% ipython --no-banner

In [1]: import numpy as np

In [2]: np.set_printoptions(precision=3, suppress=True, linewidth=160)

In [3]: A = np.loadtxt("dump.csv", delimiter=",")

In [4]: A
Out[4]: 
array([[ 2.66 ,  0.282,  0.322,  0.513,  0.328,  0.242, -0.151,  0.408],
       [ 0.282,  1.04 , -0.147, -0.293, -0.582, -0.102,  0.272,  0.005],
       [ 0.322, -0.147,  0.663, -0.132, -0.486,  0.259,  0.004, -0.046],
       [ 0.513, -0.293, -0.132, -0.339,  0.951,  0.22 , -0.249,  0.239],
       [ 0.328, -0.582, -0.486,  0.951,  1.092, -0.352,  0.547,  0.253],
       [ 0.242, -0.102,  0.259,  0.22 , -0.352,  0.087, -0.349, -0.088],
       [-0.151,  0.272,  0.004, -0.249,  0.547, -0.349,  2.654,  0.406],
       [ 0.408,  0.005, -0.046,  0.239,  0.253, -0.088,  0.406,  0.141]])

In [5]: def softmax(z):
   ...:     e = np.exp(z - z.max(axis=-1, keepdims=True))
   ...:     return e / e.sum(axis=-1, keepdims=True)
   ...: 

In [6]: np.round(softmax(10 * A[6]), 3) + 0
Out[6]: array([0., 0., 0., 0., 0., 0., 1., 0.])

In [7]: softmax(A[6])
Out[7]: array([0.039, 0.059, 0.045, 0.035, 0.078, 0.032, 0.643, 0.068])

In [8]: S = A @ A.T / np.sqrt(8)

In [9]: softmax(S).round(6).argmax(axis=1)
Out[9]: array([0, 1, 2, 0, 4, 0, 6, 0])

In [10]: data = np.load("block10.npy")

In [11]: data
Out[11]: 
array([[ 5,  2,  3,  1],
       [ 8,  5,  5,  4],
       [13,  6,  6,  6],
       [15, 11, 11,  9],
       [15, 15, 11, 14],
       [19, 16, 15, 14],
       [21, 21, 15, 18],
       [25, 21, 20, 19],
       [29, 23, 24, 22],
       [34, 24, 24, 24],
       [37, 24, 29, 26],
       [37, 25, 29, 27],
       [42, 27, 31, 32],
       [47, 28, 32, 32],
       [49, 28, 37, 34],
       [49, 31, 38, 37],
       [51, 31, 43, 37],
       [51, 36, 44, 39],
       [52, 39, 45, 43],
       [56, 43, 48, 46],
       [57, 47, 51, 50],
       [57, 51, 55, 52],
       [58, 52, 60, 57],
       [61, 57, 61, 57],
       [61, 58, 62, 58]])

In [12]: Z = data[[5, 21]].astype(float)

In [13]: for _ in range(5):
    ...:     labels = np.linalg.norm(data[:, None] - Z, axis=-1).argmin(axis=1)
    ...:     Z = np.array([data[labels == j].mean(axis=0) for j in range(2)])
    ...: 

In [14]: labels
Out[14]: array([0, 0, 0, 0, 0, 0, 0, 0, 0, 0, 0, 0, 1, 1, 1, 1, 1, 1, 1, 1, 1, 1, 1, 1, 1])

In [15]: Z[1] - Z[0]
Out[15]: array([31.654, 24.532, 30.692, 28.821])

In [16]: np.bincount(labels)
Out[16]: array([12, 13])

In [17]: np.abs(Z[1] - Z[0]).argmax()
Out[17]: np.int64(0)

In [18]: x0 = np.array([0, 1, 3, -2])

In [19]: y = data @ x0

In [20]: y
Out[20]: array([  9,  12,  12,  26,  20,  33,  30,  43,  51,  48,  59,  58,  56,  60,  71,  71,  86,  90,  88,  95, 100, 112, 118, 126, 128])

In [21]: try:
    ...:     np.linalg.solve(data, y)
    ...: except np.linalg.LinAlgError as e:
    ...:     print("failed:", e)
    ...: 
failed: Last 2 dimensions of the array must be square

In [22]: np.round(np.linalg.pinv(data) @ data, 3) + 0
Out[22]: 
array([[1., 0., 0., 0.],
       [0., 1., 0., 0.],
       [0., 0., 1., 0.],
       [0., 0., 0., 1.]])

In [23]: rng = np.random.default_rng(87305)

In [24]: y = y + 0.05 * rng.normal(size=25)

In [25]: y
Out[25]: 
array([  9.049,  12.021,  11.953,  26.092,  20.001,  32.974,  29.953,  43.004,  51.006,  47.976,  58.966,  58.002,  55.946,  60.017,  71.025,  71.007,  86.038,
        90.   ,  88.1  ,  95.008,  99.96 , 111.955, 117.992, 125.979, 128.055])

In [26]: beta, *_ = np.linalg.lstsq(data, y)

In [27]: beta.round(3) + 0
Out[27]: array([ 0.   ,  1.   ,  3.009, -2.01 ])

In [28]: np.diff(data, axis=0)
Out[28]: 
array([[3, 3, 2, 3],
       [5, 1, 1, 2],
       [2, 5, 5, 3],
       [0, 4, 0, 5],
       [4, 1, 4, 0],
       [2, 5, 0, 4],
       [4, 0, 5, 1],
       [4, 2, 4, 3],
       [5, 1, 0, 2],
       [3, 0, 5, 2],
       [0, 1, 0, 1],
       [5, 2, 2, 5],
       [5, 1, 1, 0],
       [2, 0, 5, 2],
       [0, 3, 1, 3],
       [2, 0, 5, 0],
       [0, 5, 1, 2],
       [1, 3, 1, 4],
       [4, 4, 3, 3],
       [1, 4, 3, 4],
       [0, 4, 4, 2],
       [1, 1, 5, 5],
       [3, 5, 1, 0],
       [0, 1, 1, 1]])

In [29]: np.zeros(25, 4)
---------------------------------------------------------------------------
TypeError                                 Traceback (most recent call last)
Cell In[29], line 1
----> 1 np.zeros(25, 4)

TypeError: Cannot interpret '4' as a data type

In [30]: np.count_nonzero(data)
Out[30]: np.int64(100)

In [31]: np.linalg.rank(data)
---------------------------------------------------------------------------
AttributeError                            Traceback (most recent call last)
Cell In[31], line 1
----> 1 np.linalg.rank(data)

AttributeError: module 'numpy.linalg' has no attribute 'rank'

In [32]: data.mean(axis=0)
Out[32]: array([37.96, 28.84, 31.96, 30.32])
